$ python3 -q
>>> import numpy as np
>>> np.set_printoptions(precision=3, suppress=True, linewidth=140)
>>> def tidy(a):
...     return np.round(a, 3) + 0
... 
>>> F = np.load("dump.npy")
>>> F
array([[-2.,  1.,  0.,  0.,  0.,  0.,  0.],
       [ 0., -2.,  1.,  0.,  0.,  0.,  0.],
       [ 0.,  0., -2.,  1.,  0.,  0.,  0.],
       [ 0.,  0.,  0., -2.,  1.,  0.,  0.],
       [ 0.,  0.,  0.,  0., -2.,  1.,  0.],
       [ 0.,  0.,  0.,  0.,  0., -2.,  1.],
       [ 0.,  0.,  0.,  0.,  0.,  0., -2.]])
>>> U, sv, Vh = np.linalg.svd(F, full_matrices=False)
>>> np.allclose(U * sv @ Vh, F)
True
>>> tidy(sv)
array([2.944, 2.781, 2.52 , 2.182, 1.798, 1.416, 1.117])
>>> print(tidy(Vh @ Vh.T))
[[1. 0. 0. 0. 0. 0. 0.]
 [0. 1. 0. 0. 0. 0. 0.]
 [0. 0. 1. 0. 0. 0. 0.]
 [0. 0. 0. 1. 0. 0. 0.]
 [0. 0. 0. 0. 1. 0. 0.]
 [0. 0. 0. 0. 0. 1. 0.]
 [0. 0. 0. 0. 0. 0. 1.]]
>>> print(tidy(U.T @ U))
[[1. 0. 0. 0. 0. 0. 0.]
 [0. 1. 0. 0. 0. 0. 0.]
 [0. 0. 1. 0. 0. 0. 0.]
 [0. 0. 0. 1. 0. 0. 0.]
 [0. 0. 0. 0. 1. 0. 0.]
 [0. 0. 0. 0. 0. 1. 0.]
 [0. 0. 0. 0. 0. 0. 1.]]
>>> U.shape, sv.shape, Vh.shape
((7, 7), (7,), (7, 7))
>>> tidy(sv / sv[0])
array([1.   , 0.944, 0.856, 0.741, 0.611, 0.481, 0.379])
>>> print((sv > 1e-8).sum())
7
>>> f = np.array([5, 2, 4, 9, 4, 9, 7])
>>> A2 = F + np.outer(f, np.eye(7)[3])
>>> A2
array([[-2.,  1.,  0.,  5.,  0.,  0.,  0.],
       [ 0., -2.,  1.,  2.,  0.,  0.,  0.],
       [ 0.,  0., -2.,  5.,  0.,  0.,  0.],
       [ 0.,  0.,  0.,  7.,  1.,  0.,  0.],
       [ 0.,  0.,  0.,  4., -2.,  1.,  0.],
       [ 0.,  0.,  0.,  9.,  0., -2.,  1.],
       [ 0.,  0.,  0.,  7.,  0.,  0., -2.]])
>>> np.linalg.matrix_rank(np.linalg.inv(A2) - np.linalg.inv(F), tol=1e-8)
np.int64(1)
>>> x = np.array([5, 1, -8, 5, -1, 9, 6])
>>> target = A2 @ x
>>> target
array([16.,  0., 41., 34., 31., 33., 23.])
>>> tidy(np.linalg.solve(A2, target))
array([ 5.,  1., -8.,  5., -1.,  9.,  6.])
>>> tidy(np.linalg.solve(A2, A2[:, 5]))
array([0., 0., 0., 0., 0., 1., 0.])
>>> M = np.load("run12.npy")
>>> M
array([[ 2.3,  0.7,  1.4,  0.8,  0.1, -1.2,  0. , -2.1, -0.8, -0.2],
       [-1. ,  0.3, -0.9, -0.8,  1.1, -0.2,  0.5, -0.3, -0.6,  0.8],
       [-1.3, -0.3,  1.3, -0.3,  2.1,  0.2, -0.2, -0.4, -0.2, -1.2],
       [-1.5,  0.1,  0.4, -0.7, -0.3,  0.3,  0.7,  0.2,  1.2,  0.5],
       [ 0.7,  1.2,  0.6, -2. , -0.9, -1.3, -3. ,  0.7,  1.5, -1.2],
       [-0.1, -0.7, -0.3,  0.2, -1. , -0.2,  3.1,  2. ,  0.3, -1. ],
       [-1.8, -0.2, -0.1, -0.5, -2.4,  0.9, -1.3, -0.7,  0.8, -0.2],
       [-1.2,  1.5, -0.1, -0.7,  0.7, -0.2, -0.8,  1.1,  0.9, -1.7],
       [ 0.5,  0. ,  0. ,  0.2, -1.8,  2.3, -1. ,  2. ,  0.9,  1. ],
       [-0.4,  0.6,  1.1, -0.3, -0.3, -1.7,  1.8,  2. , -1.2, -0.6],
       [ 0.3,  0. ,  0.6, -0.8, -0.5,  0.5, -1. ,  0.3,  0.3, -0.4],
       [-0.3, -2.2, -2.3, -0.3,  0.5, -1.4, -0.4, -1.6,  0.9, -0.3],
       [ 0. , -1. ,  0.7,  0.1, -0.9, -2.3,  0.5, -0.1, -1.6, -1.1],
       [ 0.8,  0.3,  0.6,  1.3, -0.2,  0.2, -1. ,  0.4, -0.8,  1.9]])
>>> Q, evecs = np.linalg.qr(M[:, :7])[0], np.linalg.qr(M[:, 7:])[0]
>>> sv = np.linalg.svd(Q.T @ evecs, compute_uv=False)
>>> tidy(sv)
array([0.863, 0.705, 0.658])
>>> tidy(np.degrees(np.arccos(sv.clip(0, 1))))
array([30.364, 45.168, 48.843])
>>> (sv > 0.9).sum()
np.int64(0)
>>> tidy(np.linalg.norm(Q @ Q.T - evecs @ evecs.T, 2))
np.float64(1.0)
